% python3 -q
>>> import numpy as np
>>> np.set_printoptions(precision=3, suppress=True, linewidth=100)
>>> rnd = lambda a: np.round(a, 3) + 0
>>> W0 = np.load("sample7.npy")
>>> W0
array([[  2,  -3,  -1,   2],
       [  3,   3,  -2,  -2],
       [ -2,  -3,   1,   3],
       [  1,   1,   2,   3],
       [ -7, -12,   5,   8]])
>>> # row 4 dominates
>>> blk = np.stack([W0, -3 * W0, W0[::-1]])
>>> np.linalg.matrix_rank(blk)
array([4, 4, 4])
>>> rnd(np.linalg.norm(blk, axis=(1, 2)))
array([19.079, 57.236, 19.079])
>>> (blk @ W0.T).shape
(3, 5, 5)
>>> np.linalg.matrix_rank(blk.reshape(3, -1))
np.int64(2)
>>> blk.shape
(3, 5, 4)
>>> blk.sum(axis=0)
array([[-11,  -6,   7,   4],
       [ -5,  -5,   6,   7],
       [  2,   3,  -1,  -3],
       [  1,   1,  -6,  -8],
       [ 16,  21, -11, -14]])
>>> np.einsum("bij,cij->bc", blk, blk)
array([[  364, -1092,    81],
       [-1092,  3276,  -243],
       [   81,  -243,   364]])
>>> q, vecs = np.linalg.qr(W0[:, :2])[0], np.linalg.qr(W0[:, 2:])[0]
>>> sv = np.linalg.svd(q.T @ vecs, compute_uv=False)
>>> rnd(np.degrees(np.arccos(sv.clip(0, 1))))
array([20.758, 28.529])
>>> rnd(np.linalg.norm(q @ q.T - vecs @ vecs.T, 2))
np.float64(0.478)
>>> u, g = W0[1], W0[3]
>>> print(u @ u)
26
>>> pr = (u @ g) / (u @ u) * u
>>> rnd(np.linalg.norm(u + g) ** 2 + np.linalg.norm(u - g) ** 2)
np.float64(82.0)
>>> rnd(pr)
array([-0.462, -0.462,  0.308,  0.308])
>>> q, R = np.linalg.qr(W0)
>>> rnd(np.trace(q @ q.T))
np.float64(4.0)
>>> rnd(np.abs(np.diag(R)))
array([8.185, 6.334, 2.658, 1.492])
>>> np.allclose(R.T @ R, W0.T @ W0)
True
>>> vec = np.array([2, 0, -2, 0])
>>> rhs = W0 @ vec
>>> print(rnd(np.linalg.lstsq(W0, rhs)[0]))
[ 2.  0. -2.  0.]
>>> rnd(np.linalg.pinv(W0) @ W0)
array([[1., 0., 0., 0.],
       [0., 1., 0., 0.],
       [0., 0., 1., 0.],
       [0., 0., 0., 1.]])
>>> rng = np.random.default_rng(83)
>>> rhs = rhs + 0.05 * rng.normal(size=5)
>>> rnd(rhs)
array([  5.927,   9.979,  -6.002,  -1.98 , -24.052])
>>> c, *_ = np.linalg.lstsq(W0, rhs)
>>> print([round(float(np.linalg.norm(np.linalg.solve(W0.T @ W0 + lam * np.eye(4), W0.T @ rhs))), 2) for lam in (0, 1, 10, 100)])
[2.82, 2.64, 1.98, 1.13]
>>> rnd(np.linalg.norm(rhs - W0 @ c))
np.float64(0.012)
>>> c.round()
array([ 2.,  0., -2.,  0.])
>>> B = np.array([[0, 0, 0, -2, 1],
...     [-2, 0, -2, -2, 2],
...     [1, -2, 2, -1, -1],
...     [2, 0, 0, -1, -1],
...     [1, 1, 1, 1, 1]])
>>> basis = np.array([[4, 1], [0, 7]])
>>> m1 = np.block([[B, np.array([[2, 2], [0, 0], [-5, 0], [2, -2], [0, -5]])], [np.zeros((2, 5)), basis]])
>>> m1
array([[ 0.,  0.,  0., -2.,  1.,  2.,  2.],
       [-2.,  0., -2., -2.,  2.,  0.,  0.],
       [ 1., -2.,  2., -1., -1., -5.,  0.],
       [ 2.,  0.,  0., -1., -1.,  2., -2.],
       [ 1.,  1.,  1.,  1.,  1.,  0., -5.],
       [ 0.,  0.,  0.,  0.,  0.,  4.,  1.],
       [ 0.,  0.,  0.,  0.,  0.,  0.,  7.]])
>>> def softmax(z):
...     e = np.exp(z - z.max(axis=-1, keepdims=True))
...     return e / e.sum(axis=-1, keepdims=True)
... 
>>> rnd(softmax(m1[1] + -1))
array([0.013, 0.093, 0.013, 0.013, 0.684, 0.093, 0.093])
>>> att = m1 @ m1.T / np.sqrt(7)
>>> softmax(att).round(6).argmax(axis=1)
array([6, 1, 2, 3, 4, 5, 6])
>>> print(np.linalg.norm(m1, axis=1).argmax())
6
>>> rnd(np.linalg.norm(m1, axis=0))
array([3.162, 2.236, 3.   , 3.317, 2.828, 7.   , 9.11 ])
>>> rnd(np.linalg.norm(m1) ** 2 / np.linalg.norm(m1, 2) ** 2)
np.float64(2.032)
>>> rnd(np.linalg.norm(m1, "nuc"))
np.float64(27.616)
>>> B = np.array([[-2, -2, -3],
...     [-1, 0, 0],
...     [-3, 0, -3],
...     [-3, -1, 0],
...     [-3, 1, 3],
...     [3, -3, -3],
...     [-1, 1, -3]])
>>> print(m1 @ B)
[[  7.  -1.  -9.]
 [ 10.   8.  18.]
 [-15.  13.   3.]
 [ 10. -12.  -9.]
 [ -7.  -7.  12.]
 [ 11. -11. -15.]
 [ -7.   7. -21.]]
>>> B.T @ m1.T
array([[  7.,  10., -15.,  10.,  -7.,  11.,  -7.],
       [ -1.,   8.,  13., -12.,  -7., -11.,   7.],
       [ -9.,  18.,   3.,  -9.,  12., -15., -21.]])
>>> print(np.linalg.matrix_rank(m1 @ B))
3
>>> arr = np.load("test14.npy")
>>> arr
array([[0, 0, 0, 0, 0, 0, 0, 0, 0, 1],
       [0, 0, 0, 0, 1, 1, 1, 0, 0, 0],
       [0, 0, 0, 1, 0, 0, 0, 0, 1, 0],
       [0, 0, 1, 0, 0, 0, 0, 1, 1, 0],
       [0, 1, 0, 0, 0, 1, 1, 0, 0, 0],
       [0, 1, 0, 0, 1, 0, 0, 0, 0, 0],
       [0, 1, 0, 0, 1, 0, 0, 0, 0, 0],
       [0, 0, 0, 1, 0, 0, 0, 0, 1, 0],
       [0, 0, 1, 1, 0, 0, 0, 1, 0, 0],
       [1, 0, 0, 0, 0, 0, 0, 0, 0, 0]])
>>> # rows 5 and 6 are equal
>>> u, g = arr[1], arr[2]
>>> u @ u
np.int64(3)
>>> pr = (u @ g) / (u @ u) * u
>>> np.linalg.matrix_rank(np.outer(u, g))
np.int64(1)
>>> np.outer(u, g)
array([[0, 0, 0, 0, 0, 0, 0, 0, 0, 0],
       [0, 0, 0, 0, 0, 0, 0, 0, 0, 0],
       [0, 0, 0, 0, 0, 0, 0, 0, 0, 0],
       [0, 0, 0, 0, 0, 0, 0, 0, 0, 0],
       [0, 0, 0, 1, 0, 0, 0, 0, 1, 0],
       [0, 0, 0, 1, 0, 0, 0, 0, 1, 0],
       [0, 0, 0, 1, 0, 0, 0, 0, 1, 0],
       [0, 0, 0, 0, 0, 0, 0, 0, 0, 0],
       [0, 0, 0, 0, 0, 0, 0, 0, 0, 0],
       [0, 0, 0, 0, 0, 0, 0, 0, 0, 0]])
>>> rnd(np.linalg.norm(u + g) ** 2 + np.linalg.norm(u - g) ** 2)
np.float64(10.0)
>>> (g - pr) @ u
np.float64(0.0)
>>> pr
array([0., 0., 0., 0., 0., 0., 0., 0., 0., 0.])
